In [1]: import numpy as np

In [2]: import numpy.linalg as la

In [3]: np.set_printoptions(precision=1, suppress=True, linewidth=120, floatmode="fixed")

In [4]: rnd = lambda a: np.round(a, 1) + 0

In [5]: data = np.load("m.npy")

In [6]: data
Out[6]: 
array([[ 0.0,  3.0,  0.0,  0.0,  0.0,  0.0],
       [ 3.0,  1.0,  3.0,  0.0,  0.0,  0.0],
       [ 0.0,  3.0, -1.0,  3.0,  0.0,  0.0],
       [ 0.0,  0.0,  3.0, -1.0,  3.0,  0.0],
       [ 0.0,  0.0,  0.0,  3.0,  2.0,  3.0],
       [ 0.0,  0.0,  0.0,  0.0,  3.0,  1.0]])

In [7]: ev, V = la.eigh(data)

In [8]: rnd(V @ np.diag(ev) @ V.T)
Out[8]: 
array([[ 0.0,  3.0,  0.0,  0.0,  0.0,  0.0],
       [ 3.0,  1.0,  3.0,  0.0,  0.0,  0.0],
       [ 0.0,  3.0, -1.0,  3.0,  0.0,  0.0],
       [ 0.0,  0.0,  3.0, -1.0,  3.0,  0.0],
       [ 0.0,  0.0,  0.0,  3.0,  2.0,  3.0],
       [ 0.0,  0.0,  0.0,  0.0,  3.0,  1.0]])

In [9]: rnd(la.svd(data, compute_uv=False))
Out[9]: array([5.8, 5.6, 4.6, 3.0, 1.3, 1.0])

In [10]: rnd(V.T @ V)
Out[10]: 
array([[1.0, 0.0, 0.0, 0.0, 0.0, 0.0],
       [0.0, 1.0, 0.0, 0.0, 0.0, 0.0],
       [0.0, 0.0, 1.0, 0.0, 0.0, 0.0],
       [0.0, 0.0, 0.0, 1.0, 0.0, 0.0],
       [0.0, 0.0, 0.0, 0.0, 1.0, 0.0],
       [0.0, 0.0, 0.0, 0.0, 0.0, 1.0]])

In [11]: np.abs(V[:, -1]).round(6).argmax()
Out[11]: np.int64(4)

In [12]: rnd(V.T @ data @ V)
Out[12]: 
array([[-5.6,  0.0,  0.0,  0.0,  0.0,  0.0],
       [ 0.0, -3.0,  0.0,  0.0,  0.0,  0.0],
       [ 0.0,  0.0, -1.0,  0.0,  0.0,  0.0],
       [ 0.0,  0.0,  0.0,  1.3,  0.0,  0.0],
       [ 0.0,  0.0,  0.0,  0.0,  4.6,  0.0],
       [ 0.0,  0.0,  0.0,  0.0,  0.0,  5.8]])

In [13]: rnd(np.abs(V[:, -1]))
Out[13]: array([0.1, 0.3, 0.3, 0.4, 0.7, 0.4])

In [14]: rnd(ev.sum()), np.trace(data)
Out[14]: (np.float64(2.0), np.float64(2.0))

In [15]: rnd(la.eigvalsh(data + 4 * np.eye(6)))
Out[15]: array([-1.6,  1.0,  3.0,  5.3,  8.6,  9.8])

In [16]: feats = np.loadtxt("block3.csv", delimiter=",")

In [17]: feats
Out[17]: 
array([[-0.1,  1.0,  0.0, -0.4,  0.2,  0.3, -1.3,  0.0,  0.1, -1.3, -0.8, -9.1,  0.2],
       [ 0.0, -1.5,  0.1, -0.9,  0.0,  0.2, -0.9, -0.1,  0.0, -2.4, -0.5, -3.0, -0.1],
       [-0.2,  0.8,  0.0,  0.0, -0.1, -0.3, -0.5,  0.0, -0.2, -1.5,  0.4, -4.0,  0.0],
       [ 0.0,  1.2,  0.0,  1.5,  0.0,  0.0, -0.4, -0.3,  0.8, -1.3,  0.3,  2.1,  0.2],
       [ 0.1, -1.1,  0.1,  3.3,  0.2, -0.1,  0.5, -0.1, -0.2,  2.6,  0.4, -5.6,  0.9],
       [-0.1, -2.3,  0.0, -4.7,  0.1,  0.2, -0.3,  0.1,  0.1, -0.3,  1.2,  5.5,  0.4],
       [ 0.0, -1.7,  0.0,  0.2,  0.1, -0.2, -1.6, -0.2,  0.2, -1.8,  0.4, -1.2,  0.3],
       [ 0.2, -2.1,  0.1, -3.2,  0.0, -0.3, -1.3,  0.1,  0.0, -3.7, -0.3,  1.2,  0.9],
       [ 0.1, -0.9, -0.1, -0.3,  0.0, -0.2,  0.4, -0.3, -0.2, -0.9, -0.1,  7.3, -0.9],
       [ 0.0,  1.2,  0.0,  2.3,  0.1,  0.1,  0.2, -0.1,  0.4,  1.5, -0.6,  2.4,  1.3],
       [ 0.0,  3.1,  0.0,  5.5,  0.0,  0.2, -1.3,  0.1, -0.3,  1.0, -0.6,  4.4,  0.1],
       [ 0.0, -0.4,  0.1, 11.2, -0.2,  0.1,  0.6,  0.2,  0.2,  0.5,  0.2, -1.6,  0.1],
       [ 0.1,  1.3, -0.1, -4.0,  0.1,  0.4,  0.3,  0.0, -0.4,  3.9,  0.0, 10.3,  0.5],
       [ 0.0, -1.5,  0.0,  2.7, -0.1,  0.0, -0.3, -0.2, -0.3, -2.4, -0.3,  1.0,  1.8],
       [ 0.0, -1.5,  0.0, -3.0,  0.0,  0.2, -0.3, -0.1, -0.5,  1.9,  1.1,  7.5,  1.3],
       [-0.3,  0.9,  0.0, -2.7,  0.0,  0.4, -0.3,  0.1, -0.4,  0.2,  0.7,  4.4, -2.5],
       [-0.2,  2.1,  0.1,  1.4,  0.1,  0.4, -0.3,  0.2, -0.2, -1.4,  0.2,  4.4,  0.5],
       [ 0.0,  4.6,  0.1,  4.7,  0.1, -0.5, -0.5, -0.1, -0.8, -2.3,  1.2,  3.2,  1.2],
       [ 0.2, -0.9,  0.0, -1.6,  0.0,  0.2,  0.4,  0.0, -0.4,  0.5,  0.3,  1.9, -1.4],
       [ 0.2, -0.2,  0.1,  1.4,  0.0,  0.2,  0.6,  0.2,  0.2,  1.2,  0.7, -9.3,  0.4],
       [ 0.1, -3.4,  0.0, -0.8, -0.1,  0.7,  0.9,  0.2,  0.0, -4.4, -0.8, -4.4,  0.3],
       [-0.1, -0.9,  0.0, -1.2,  0.2,  0.3,  0.2,  0.1, -0.6, -0.6, -1.1, -2.1, -0.2],
       [ 0.1, -1.3, -0.1,  4.1,  0.0, -0.2, -1.6, -0.3, -0.2, -5.8, -1.0, -2.0,  1.2],
       [ 0.0, -0.4,  0.0, -3.3,  0.0,  0.3,  0.0,  0.2,  0.7, -5.3,  0.8,  0.6, -0.1],
       [ 0.0,  2.4, -0.1,  2.7, -0.1,  0.2, -1.0,  0.0, -0.2,  2.5,  0.1, -3.0,  0.4],
       [ 0.0, -1.0,  0.0,  0.1,  0.1,  0.2,  0.3,  0.0, -0.3,  1.2,  0.3, -3.1,  1.2],
       [ 0.0, -0.7,  0.0,  1.3,  0.1,  0.0,  1.1,  0.2, -0.9, -0.9,  0.7, -2.2,  1.1],
       [-0.2, -2.5, -0.1, -2.9,  0.1, -0.1,  0.2,  0.3,  0.5,  2.3,  0.3, -7.0,  0.5],
       [-0.1,  0.8,  0.0,  0.2,  0.0, -0.2,  0.0,  0.1, -0.1, -5.1, -0.7,  0.4,  0.9],
       [-0.2,  0.3, -0.1,  2.2,  0.0,  0.2, -0.8,  0.0,  0.3, -2.1,  0.3, -5.5,  2.9],
       [-0.2,  1.8,  0.0,  2.7,  0.2, -0.5,  0.7, -0.3,  0.5,  1.1, -0.3, -6.7,  0.2],
       [ 0.3,  2.0, -0.1, -7.9,  0.1,  0.1, -1.1,  0.4,  0.0, -4.4, -0.7, -1.8,  0.7],
       [ 0.1,  2.3, -0.1,  7.2, -0.1, -0.2, -0.3,  0.2,  0.3, -5.0, -0.4, -0.1, -2.2],
       [ 0.1, -2.1,  0.0, -1.2,  0.0,  0.2, -0.9,  0.5,  0.0,  1.3,  0.8, -5.1,  2.4],
       [ 0.0,  0.1, -0.1, -1.7,  0.1, -0.4, -0.8,  0.2,  0.0, -3.3, -0.2, -0.6, -1.3],
       [ 0.2, -1.4,  0.2,  1.0, -0.1, -0.1, -1.0,  0.0,  0.8,  1.9,  0.5, -1.6,  0.4],
       [ 0.0,  0.2, -0.1, -1.6,  0.0,  0.2, -0.1,  0.2,  0.3,  2.5, -1.2, -0.2,  1.5],
       [ 0.2,  3.0, -0.2,  1.1, -0.1,  0.0,  0.0,  0.2,  0.0,  0.5,  0.7,  7.0, -1.0]])

In [18]: u = np.array([-2, -1, 2])

In [19]: rnd(np.correlate(feats[32], feats[7], "full"))
Out[19]: 
array([  0.1,   2.2,   2.6,   5.3,   0.1,  -2.1, -27.0,  -2.8,   1.5, -12.8, -16.6,   0.4, -10.9,   0.4, -14.4,  17.1,
         1.7,  -0.3,  18.4,   0.9,  10.8,   6.9,  -0.1,   4.6,  -0.4])

In [20]: rnd(np.convolve(feats[32], u))
Out[20]: array([-0.2, -4.7, -1.9, -9.7, -7.2, 14.9,  0.6, -0.5, -1.4, 10.1,  6.4, -9.4,  3.7,  2.0, -4.4])
